$ python -q
>>> import numpy as np
>>> from numpy import linalg as LA
>>> np.set_printoptions(suppress=True, linewidth=120)
>>> rd = lambda a: np.round(a, 2) + 0
>>> E = np.loadtxt("x.csv", delimiter=",")
>>> E
array([[ 0.,  2., -3.,  2.],
       [ 2.,  0.,  2., -3.],
       [-3.,  2.,  0.,  2.],
       [ 2., -3.,  2.,  0.]])
>>> # equal to its transpose
>>> ev, evecs = LA.eigh(E)
>>> x0 = np.array([-1, 2, -3, 0])
>>> x0 @ E @ x0
np.float64(-50.0)
>>> print(rd(x0 @ E @ x0 / (x0 @ x0)), rd(ev[0]), rd(ev[-1]))
-3.57 -7.0 3.0
>>> rd(evecs * np.maximum(ev, 0) @ evecs.T)
array([[ 1.75,  0.25, -1.25,  0.25],
       [ 0.25,  1.75,  0.25, -1.25],
       [-1.25,  0.25,  1.75,  0.25],
       [ 0.25, -1.25,  0.25,  1.75]])
>>> rd(LA.eigvalsh(E[1:, 1:]))
array([-4.7,  1.7,  3. ])
>>> print(rd(evecs * np.abs(ev) @ evecs.T))
[[ 3.5 -1.5  0.5 -1.5]
 [-1.5  3.5 -1.5  0.5]
 [ 0.5 -1.5  3.5 -1.5]
 [-1.5  0.5 -1.5  3.5]]
>>> np.abs(E).sum(axis=1).max(), rd(np.abs(ev).max())
(np.float64(7.0), np.float64(7.0))
>>> X = np.load("data.npy")
>>> X
array([[6, 2, 3, 0, 0, 1, 1, 4],
       [2, 6, 3, 5, 4, 3, 5, 0],
       [3, 3, 0, 0, 3, 0, 3, 3],
       [0, 5, 0, 2, 2, 3, 1, 6],
       [0, 4, 3, 2, 0, 0, 4, 1],
       [1, 3, 0, 3, 0, 0, 3, 5],
       [1, 5, 3, 1, 4, 3, 6, 2],
       [4, 0, 3, 6, 1, 5, 2, 4]])
>>> x0 = np.array([5, -3, 3, 0, 5, 0, 5, 3])
>>> rhs = X @ x0
>>> c, lr = np.zeros(8), 1 / LA.norm(X, 2) ** 2
>>> for i in range(3):
...     c -= lr * X.T @ (X @ c - rhs)
...     if i % 1 == 0: print(i, round(LA.norm(X @ c - rhs), 2))
... 
0 34.94
1 32.17
2 29.75
>>> rd(LA.cond(X))
np.float64(83.7)
